$ ipython --no-banner

In [1]: import numpy as np

In [2]: np.set_printoptions(precision=3, suppress=True, linewidth=200)

In [3]: E = np.load("test14.npy")

In [4]: E
Out[4]: 
array([[ 2.,  2.,  0.,  0.,  0.,  0.,  0.,  0.,  0.,  0.],
       [ 2.,  1.,  2.,  0.,  0.,  0.,  0.,  0.,  0.,  0.],
       [ 0.,  2.,  5.,  2.,  0.,  0.,  0.,  0.,  0.,  0.],
       [ 0.,  0.,  2., -4.,  2.,  0.,  0.,  0.,  0.,  0.],
       [ 0.,  0.,  0.,  2.,  9.,  2.,  0.,  0.,  0.,  0.],
       [ 0.,  0.,  0.,  0.,  2., -3.,  2.,  0.,  0.,  0.],
       [ 0.,  0.,  0.,  0.,  0.,  2., -3.,  2.,  0.,  0.],
       [ 0.,  0.,  0.,  0.,  0.,  0.,  2.,  4.,  2.,  0.],
       [ 0.,  0.,  0.,  0.,  0.,  0.,  0.,  2.,  3.,  2.],
       [ 0.,  0.,  0.,  0.,  0.,  0.,  0.,  0.,  2.,  2.]])

In [5]: rng = np.random.default_rng(182778)

In [6]: z = rng.permutation(10)

In [7]: z
Out[7]: array([6, 2, 8, 1, 0, 4, 5, 3, 9, 7])

In [8]: other = E[z][:, z]

In [9]: np.allclose(other, E)
Out[9]: False

In [10]: np.diag(other)
Out[10]: array([-3.,  5.,  3.,  1.,  2.,  9., -3., -4.,  2.,  4.])

In [11]: np.trace(other)
Out[11]: np.float64(16.0)

In [12]: other
Out[12]: 
array([[-3.,  0.,  0.,  0.,  0.,  0.,  2.,  0.,  0.,  2.],
       [ 0.,  5.,  0.,  2.,  0.,  0.,  0.,  2.,  0.,  0.],
       [ 0.,  0.,  3.,  0.,  0.,  0.,  0.,  0.,  2.,  2.],
       [ 0.,  2.,  0.,  1.,  2.,  0.,  0.,  0.,  0.,  0.],
       [ 0.,  0.,  0.,  2.,  2.,  0.,  0.,  0.,  0.,  0.],
       [ 0.,  0.,  0.,  0.,  0.,  9.,  2.,  2.,  0.,  0.],
       [ 2.,  0.,  0.,  0.,  0.,  2., -3.,  0.,  0.,  0.],
       [ 0.,  2.,  0.,  0.,  0.,  2.,  0., -4.,  0.,  0.],
       [ 0.,  0.,  2.,  0.,  0.,  0.,  0.,  0.,  2.,  0.],
       [ 2.,  0.,  2.,  0.,  0.,  0.,  0.,  0.,  0.,  4.]])

In [13]: (E + E.T) / 2
Out[13]: 
array([[ 2.,  2.,  0.,  0.,  0.,  0.,  0.,  0.,  0.,  0.],
       [ 2.,  1.,  2.,  0.,  0.,  0.,  0.,  0.,  0.,  0.],
       [ 0.,  2.,  5.,  2.,  0.,  0.,  0.,  0.,  0.,  0.],
       [ 0.,  0.,  2., -4.,  2.,  0.,  0.,  0.,  0.,  0.],
       [ 0.,  0.,  0.,  2.,  9.,  2.,  0.,  0.,  0.,  0.],
       [ 0.,  0.,  0.,  0.,  2., -3.,  2.,  0.,  0.,  0.],
       [ 0.,  0.,  0.,  0.,  0.,  2., -3.,  2.,  0.,  0.],
       [ 0.,  0.,  0.,  0.,  0.,  0.,  2.,  4.,  2.,  0.],
       [ 0.,  0.,  0.,  0.,  0.,  0.,  0.,  2.,  3.,  2.],
       [ 0.,  0.,  0.,  0.,  0.,  0.,  0.,  0.,  2.,  2.]])

In [14]: np.allclose(E, E.T)
Out[14]: True

In [15]: evals, vecs = np.linalg.eigh(E)

In [16]: x = np.array([2, 0, 3, 3, 0, 3, 0, 2, 2, 1])

In [17]: (np.sign(vecs[:, -1].round(6)) == np.sign(vecs[0, -1].round(6))).astype(int)
Out[17]: array([1, 1, 1, 1, 1, 1, 1, 1, 1, 1])

In [18]: x @ E @ x / (x @ x), np.round(evals[0], 3), np.round(evals[-1], 3)
Out[18]: (np.float64(2.0), np.float64(-5.416), np.float64(9.641))

In [19]: x @ E @ x
Out[19]: np.float64(80.0)

In [20]: np.abs(E).sum(axis=1).max(), round(np.abs(evals).max(), 3)
Out[20]: (np.float64(13.0), np.float64(9.641))

In [21]: other = np.array([[2, 1],
    ...:     [-3, 1],
    ...:     [1, 1],
    ...:     [3, 1],
    ...:     [0, 2],
    ...:     [2, 0],
    ...:     [1, -1],
    ...:     [1, 3],
    ...:     [-2, 2],
    ...:     [2, -2]])

In [22]: np.einsum("ik,kj->ji", E, other)
Out[22]: 
array([[ -2.,   3.,   5., -10.,  10.,  -4.,   3.,   2.,   0.,   0.],
       [  4.,   5.,   9.,   2.,  20.,   2.,   9.,  14.,   8.,   0.]])

In [23]: other.T @ E.T
Out[23]: 
array([[ -2.,   3.,   5., -10.,  10.,  -4.,   3.,   2.,   0.,   0.],
       [  4.,   5.,   9.,   2.,  20.,   2.,   9.,  14.,   8.,   0.]])

In [24]: np.vstack([E, other.T]).shape
Out[24]: (12, 10)

In [25]: evals, vecs = np.linalg.eigh(E)

In [26]: np.abs(vecs[:, -1])
Out[26]: array([0.005, 0.018, 0.074, 0.153, 0.972, 0.158, 0.027, 0.011, 0.004, 0.001])

In [27]: round(float(evals.sum()), 3), np.trace(E)
Out[27]: (16.0, np.float64(16.0))

In [28]: np.round(vecs.T @ E @ vecs, 3) + 0
Out[28]: 
array([[-5.416,  0.   ,  0.   ,  0.   ,  0.   ,  0.   ,  0.   ,  0.   ,  0.   ,  0.   ],
       [ 0.   , -4.696,  0.   ,  0.   ,  0.   ,  0.   ,  0.   ,  0.   ,  0.   ,  0.   ],
       [ 0.   ,  0.   , -1.6  ,  0.   ,  0.   ,  0.   ,  0.   ,  0.   ,  0.   ,  0.   ],
       [ 0.   ,  0.   ,  0.   , -0.928,  0.   ,  0.   ,  0.   ,  0.   ,  0.   ,  0.   ],
       [ 0.   ,  0.   ,  0.   ,  0.   ,  0.15 ,  0.   ,  0.   ,  0.   ,  0.   ,  0.   ],
       [ 0.   ,  0.   ,  0.   ,  0.   ,  0.   ,  3.077,  0.   ,  0.   ,  0.   ,  0.   ],
       [ 0.   ,  0.   ,  0.   ,  0.   ,  0.   ,  0.   ,  3.286,  0.   ,  0.   ,  0.   ],
       [ 0.   ,  0.   ,  0.   ,  0.   ,  0.   ,  0.   ,  0.   ,  6.216,  0.   ,  0.   ],
       [ 0.   ,  0.   ,  0.   ,  0.   ,  0.   ,  0.   ,  0.   ,  0.   ,  6.271,  0.   ],
       [ 0.   ,  0.   ,  0.   ,  0.   ,  0.   ,  0.   ,  0.   ,  0.   ,  0.   ,  9.641]])

In [29]: np.linalg.eigvalsh(E + 4 * np.eye(10))
Out[29]: array([-1.416, -0.696,  2.4  ,  3.072,  4.15 ,  7.077,  7.286, 10.216, 10.271, 13.641])

In [30]: (evals > 1e-8).sum(), (evals < -1e-8).sum()
Out[30]: (np.int64(6), np.int64(4))

In [31]: np.abs(vecs[:, -1]).round(6).argmax()
Out[31]: np.int64(4)

In [32]: np.round(vecs.T @ vecs, 3) + 0
Out[32]: 
array([[1., 0., 0., 0., 0., 0., 0., 0., 0., 0.],
       [0., 1., 0., 0., 0., 0., 0., 0., 0., 0.],
       [0., 0., 1., 0., 0., 0., 0., 0., 0., 0.],
       [0., 0., 0., 1., 0., 0., 0., 0., 0., 0.],
       [0., 0., 0., 0., 1., 0., 0., 0., 0., 0.],
       [0., 0., 0., 0., 0., 1., 0., 0., 0., 0.],
       [0., 0., 0., 0., 0., 0., 1., 0., 0., 0.],
       [0., 0., 0., 0., 0., 0., 0., 1., 0., 0.],
       [0., 0., 0., 0., 0., 0., 0., 0., 1., 0.],
       [0., 0., 0., 0., 0., 0., 0., 0., 0., 1.]])
